>>> import numpy as np
>>> np.set_printoptions(precision=2, suppress=True, linewidth=160, sign=" ")
>>> W0 = np.load("case18.npy")
>>> print(W0)
[[ 4  0  4  4]
 [ 0  0  0  0]
 [ 4  0  5  4]
 [ 4  0  4  4]]
>>> U, sv, vt = np.linalg.svd(W0)
>>> vecs = vt[:(sv > 1e-8).sum()]
>>> rng = np.random.default_rng(10873)
>>> x0 = W0[2] + 4 * W0[1] + rng.integers(2) * np.eye(4)[1]
>>> print(x0)
[ 4.  0.  5.  4.]
>>> print(np.linalg.matrix_rank(np.vstack([W0, x0])))
2
>>> print(np.round(np.diag(vecs.T @ vecs), 2) + 0)
[ 0.5  0.   1.   0.5]
>>> x0 = np.array([-2, 4, 1, -2])
>>> h = np.maximum(W0 @ x0, 0)
>>> print(h)
[ 0  0  0  0]
>>> print(np.tanh(W0 @ x0))
[-1.  0. -1. -1.]
>>> print(W0 * (h > 1e-9)[:, None])
[[ 0  0  0  0]
 [ 0  0  0  0]
 [ 0  0  0  0]
 [ 0  0  0  0]]
>>> print(np.maximum(W0 @ (3 * x0), 0))
[ 0  0  0  0]
>>> print(np.maximum(W0 @ x0, 0) - np.maximum(-W0 @ x0, 0))
[-12   0 -11 -12]
>>> print(W0.T @ h)
[ 0  0  0  0]
>>> Y = W0 + rng.integers(-2, 3, (4, 2)) @ rng.integers(-2, 3, (2, 4))
>>> print(Y)
[[ 3  0  5  5]
 [ 1  1  2  1]
 [ 6  0  3  2]
 [ 8  1  3  2]]
>>> print(np.abs(Y - W0).sum(axis=1))
[ 3  5  6  8]
>>> print(Y - W0)
[[-1  0  1  1]
 [ 1  1  2  1]
 [ 2  0 -2 -2]
 [ 4  1 -1 -2]]
>>> print(np.linalg.matrix_power(Y, 3))
[[ 792   40  645  560]
 [ 266   14  208  178]
 [ 748   42  519  432]
 [ 930   54  625  514]]
>>> assert Y == Y.T
Traceback (most recent call last):
  File "<python-input-24>", line 1, in <module>
    assert Y == Y.T
           ^^^^^^^^
ValueError: The truth value of an array with more than one element is ambiguous. Use a.any() or a.all()
>>> print((Y + Y.T) / 2)
[[ 3.   0.5  5.5  6.5]
 [ 0.5  1.   1.   1. ]
 [ 5.5  1.   3.   2.5]
 [ 6.5  1.   2.5  2. ]]
>>> np.linalg.determinant(Y)
Traceback (most recent call last):
  File "<python-input-26>", line 1, in <module>
    np.linalg.determinant(Y)
    ^^^^^^^^^^^^^^^^^^^^^
AttributeError: module 'numpy.linalg' has no attribute 'determinant'
>>> print(Y @ Y)
[[ 79   5  45  35]
 [ 24   2  16  12]
 [ 52   2  45  40]
 [ 59   3  57  51]]
>>> print(np.sort(np.abs(np.linalg.eigvals(Y))))
[  0.75   0.75   4.62  12.47]
>>> print(np.allclose(Y, Y.T))
False
>>> print(round(float(np.linalg.det(Y)), 2))
-32.0
>>> w, vecs = np.linalg.eigh(W0)
>>> print(np.round(w.sum(), 2), np.trace(W0))
13.0 13
>>> print(np.round(vecs.T @ W0 @ vecs, 2) + 0)
[[  0.     0.     0.     0.  ]
 [  0.     0.     0.     0.  ]
 [  0.     0.     0.65   0.  ]
 [  0.     0.     0.    12.35]]
>>> print((w > 1e-8).sum(), (w < -1e-8).sum())
2 0
>>> print(np.abs(vecs[:, -1]).round(6).argmax())
2
>>> print(np.round(np.abs(vecs[:, -1]), 2) + 0)
[ 0.56  0.    0.61  0.56]
>>> F = np.array([[2.0, -1.0, -1.0, 3.0],
...     [-2.0, 1.0, -2.0, 0.0],
...     [-8.0, 7.0, -5.0, -3.0],
...     [-6.0, 3.0, 0.0, -6.0]])
>>> print(F)
[[ 2. -1. -1.  3.]
 [-2.  1. -2.  0.]
 [-8.  7. -5. -3.]
 [-6.  3.  0. -6.]]
>>> Y = np.array([[-2, 8], [-3, 9], [-5, -6], [2, -6]])
>>> print(F @ Y)
[[10. -5.]
 [11.  5.]
 [14. 47.]
 [-9. 15.]]
>>> print(np.einsum("ij->j", F))
[-14.  10.  -8.  -6.]
>>> print(np.linalg.matrix_rank(F @ Y))
2
>>> print(np.einsum("ik,kj->ij", F, Y))
[[10. -5.]
 [11.  5.]
 [14. 47.]
 [-9. 15.]]
>>> print(np.linalg.matrix_rank(np.vstack([F, Y.T])))
4
>>> print(Y.T @ F.T)
[[10. 11. 14. -9.]
 [-5.  5. 47. 15.]]
>>> print(np.vstack([F, Y.T]).shape)
(6, 4)
>>> print(np.abs(np.diag(np.linalg.qr(F)[1])) > 1e-9)
[ True  True  True False]
>>> print(np.unique(F.round(6), axis=0).shape)
(4, 4)
>>> K = np.load("layer18.npy")
>>> print(K)
[[ 6  3  5  3  6]
 [ 5  2  4  2  5]
 [ 4  1  3  1  4]
 [ 4  1  3  1  4]
 [ 6  3  5  3  6]
 [ 6  3  5  3  6]
 [-2 -5 -3 -5 -2]]
>>> print(np.argsort(-np.linalg.norm(K, axis=0).round(6), kind="stable")[:3])
[ 0  4  2]
>>> print(np.linalg.cond(K) > 100)
True
>>> print(np.linalg.matrix_rank(K, rtol=0.1))
2
>>> U, sv, vt = np.linalg.svd(K)
>>> vecs = vt[:(sv > 1e-8).sum()]
>>> x0 = K[6] + 5 * K[0] + rng.integers(2) * np.eye(5)[3]
>>> print(x0)
[ 28.  10.  22.  11.  28.]
>>> print(np.round(np.linalg.norm(x0 - vecs.T @ vecs @ x0), 2))
0.72
>>> print(np.allclose(vecs.T @ vecs @ x0, x0))
False
>>> print(vecs.T @ vecs)
[[ 0.41 -0.04  0.26 -0.04  0.41]
 [-0.04  0.48  0.13  0.48 -0.04]
 [ 0.26  0.13  0.22  0.13  0.26]
 [-0.04  0.48  0.13  0.48 -0.04]
 [ 0.41 -0.04  0.26 -0.04  0.41]]
>>> Y = K + rng.integers(-2, 3, (7, 2)) @ rng.integers(-2, 3, (2, 5))
>>> print(Y)
[[ 2 -1  9  5 10]
 [ 3  0  6 -1 11]
 [ 2 -1  5  6  2]
 [ 2 -1  5 -2 10]
 [ 2 -1  9  3 12]
 [ 6  3  5  1  8]
 [-2 -5 -3 -9  2]]
>>> print(np.round(np.linalg.svd(Y - K, compute_uv=False), 2) + 0)
[ 15.86   9.77   0.     0.     0.  ]
>>> print(Y - K)
[[-4 -4  4  2  4]
 [-2 -2  2 -3  6]
 [-2 -2  2  5 -2]
 [-2 -2  2 -3  6]
 [-4 -4  4  0  6]
 [ 0  0  0 -2  2]
 [ 0  0  0 -4  4]]
>>> G = W0.T @ W0
>>> print(np.diag(G))
[ 48   0  57  48]
>>> print(np.trace(G), (W0 ** 2).sum())
153 153
>>> Y = K / np.linalg.norm(K, axis=1, keepdims=True)
>>> G = Y @ Y.T
>>> print(np.linalg.norm(Y, axis=1))
[ 1.  1.  1.  1.  1.  1.  1.]
>>> print(round(np.degrees(np.arccos(np.clip(G[6, 2], -1, 1))), 2))
130.7
>>> print(G[6])
[-0.79 -0.74 -0.65 -0.65 -0.79 -0.79  1.  ]
>>> print(np.argwhere(np.triu(np.abs(G) > 0.95, 1)))
[[ 0  1]
 [ 0  2]
 [ 0  3]
 [ 0  4]
 [ 0  5]
 [ 1  2]
 [ 1  3]
 [ 1  4]
 [ 1  5]
 [ 2  3]
 [ 2  4]
 [ 2  5]
 [ 3  4]
 [ 3  5]
 [ 4  5]]
>>> A = np.load("x.npy")
>>> print(A)
[[ 0  0  0  0  0  0]
 [ 0 -2  0  0  0  0]
 [ 2 -1 -3  0  0  0]
 [-1 -1  3 -3  0  0]
 [ 3  2  3  3  2  0]
 [ 2  0 -1  2 -3  0]]
>>> x0 = np.array([1, -1, -1, -2, 0, 0])
>>> print(A @ np.eye(6)[4])
[ 0.  0.  0.  0.  2. -3.]
>>> print(A @ (2 * x0))
[  0   4  12   6 -16  -2]
>>> print(np.sign((A @ x0).round(6)))
[ 0  1  1  1 -1 -1]
>>> print((A * x0).sum(axis=1))
[ 0  2  6  3 -8 -1]
>>> lab = rng.permutation(6)
>>> print(lab)
[ 0  5  3  1  4  2]
>>> Y = A[lab][:, lab]
>>> print(Y)
[[ 0  0  0  0  0  0]
 [ 2  0  2  0 -3 -1]
 [-1  0 -3 -1  0  3]
 [ 0  0  0 -2  0  0]
 [ 3  0  3  2  2  3]
 [ 2  0  0 -1  0 -3]]
>>> print(round(np.linalg.det(Y), 2), np.round(np.linalg.det(A[lab]), 2))
0.0 0.0
>>> print(np.linalg.matrix_rank(A, rtol=0.1))
5
>>> print(np.argsort(-np.linalg.norm(A, axis=0).round(6), kind="stable")[:3])
[ 2  3  0]
>>> U, sv, vt = np.linalg.svd(A)
>>> vecs = vt[:(sv > 1e-8).sum()]
>>> x0 = A[2] + -1 * A[3] + rng.integers(2) * np.eye(6)[0]
>>> print(x0)
[ 4.  0. -6.  3.  0.  0.]
>>> print(round(np.linalg.norm(x0 - vecs.T @ vecs @ x0), 2))
0.0
>>> print(np.diag(vecs.T @ vecs))
[ 1.  1.  1.  1.  1.  0.]
>>> print(np.linalg.matrix_rank(np.vstack([A, x0])))
5
>>> print(np.sort(np.abs(np.linalg.eigvals(A))))
[ 0.  0.  2.  2.  3.  3.]
>>> print((A + A.T) / 2)
[[ 0.   0.   1.  -0.5  1.5  1. ]
 [ 0.  -2.  -0.5 -0.5  1.   0. ]
 [ 1.  -0.5 -3.   1.5  1.5 -0.5]
 [-0.5 -0.5  1.5 -3.   1.5  1. ]
 [ 1.5  1.   1.5  1.5  2.  -1.5]
 [ 1.   0.  -0.5  1.  -1.5  0. ]]
>>> print(np.linalg.matrix_power(A, 2))
[[  0   0   0   0   0   0]
 [  0   4   0   0   0   0]
 [ -6   5   9   0   0   0]
 [  9   2 -18   9   0   0]
 [  9  -6   6  -3   4   0]
 [-13  -7   0 -15  -6   0]]
>>> arr = np.load("arr.npy")
>>> print(arr)
[[-0.48  0.1  -0.49]
 [ 0.1  -0.02  0.1 ]
 [-0.49  0.1  -0.5 ]]
>>> P = np.triu(np.array([[7, 4, 8], [1, 4, 7], [3, 8, 0]]), 1) + np.eye(3)
>>> Y = P @ arr @ np.linalg.inv(P)
>>> print(np.linalg.matrix_rank(Y))
1
>>> print(np.trace(Y), np.trace(arr))
-1.0 -1.0
>>> print(Y)
[[ -4.    16.82 -89.84]
 [ -3.33  14.   -74.77]
 [ -0.49   2.06 -11.  ]]
>>> print(P @ arr - arr @ P)
[[-3.52  2.65 -0.44]
 [-3.43  0.31 -4.14]
 [ 0.    1.96  3.21]]
>>> print(np.all(np.linalg.eigvalsh(arr) > 0))
False
>>> print([round(float(np.linalg.det(arr[:i, :i])), 2) + 0 for i in range(1, 4)])
[-0.48, 0.0, 0.0]
>>> m1 = np.load("a.npy")
>>> print(m1)
[[ 0  1  1  0  0]
 [ 1  0  0  1  1]
 [ 1  0  0  1  1]
 [ 0  1  1  0  1]
 [ 0  1  1  1  0]]
>>> np.linalg.determinant(m1)
Traceback (most recent call last):
  File "<python-input-110>", line 1, in <module>
    np.linalg.determinant(m1)
    ^^^^^^^^^^^^^^^^^^^^^
AttributeError: module 'numpy.linalg' has no attribute 'determinant'
>>> print(round(float(np.abs(np.linalg.eigvals(m1)).max()), 2))
2.86
>>> print(round(np.linalg.det(m1), 2))
0.0
>>> print(np.linalg.matrix_power(m1, 2))
[[ 2  0  0  2  2]
 [ 0  3  3  1  1]
 [ 0  3  3  1  1]
 [ 2  1  1  3  2]
 [ 2  1  1  2  3]]
>>> print(np.trace(m1))
0
>>> print(m1 @ m1)
[[ 2  0  0  2  2]
 [ 0  3  3  1  1]
 [ 0  3  3  1  1]
 [ 2  1  1  3  2]
 [ 2  1  1  2  3]]
>>> print(np.allclose(m1, m1.T))
True
>>> print(np.allclose(m1 @ m1.T, m1.T @ m1))
True
>>> assert m1 == m1.T
Traceback (most recent call last):
  File "<python-input-118>", line 1, in <module>
    assert m1 == m1.T
           ^^^^^^^^^^
ValueError: The truth value of an array with more than one element is ambiguous. Use a.any() or a.all()
>>> U, sv = np.linalg.svd(m1)
Traceback (most recent call last):
  File "<python-input-119>", line 1, in <module>
    U, sv = np.linalg.svd(m1)
    ^^^^^
ValueError: too many values to unpack (expected 2)
>>> U, sv, vt = np.linalg.svd(m1, full_matrices=False)
>>> print(np.abs(vt[0]))
[ 0.32  0.46  0.46  0.49  0.49]
>>> print(sv.round(2) + 0)
[ 2.86  2.18  1.    0.32  0.  ]
>>> print((sv > 1e-8).sum())
4
>>> print(np.round(U.T @ U, 2) + 0)
[[ 1.  0.  0.  0.  0.]
 [ 0.  1.  0.  0.  0.]
 [ 0.  0.  1.  0.  0.]
 [ 0.  0.  0.  1.  0.]
 [ 0.  0.  0.  0.  1.]]
>>> print(U.shape, sv.shape, vt.shape)
(5, 5) (5,) (5, 5)
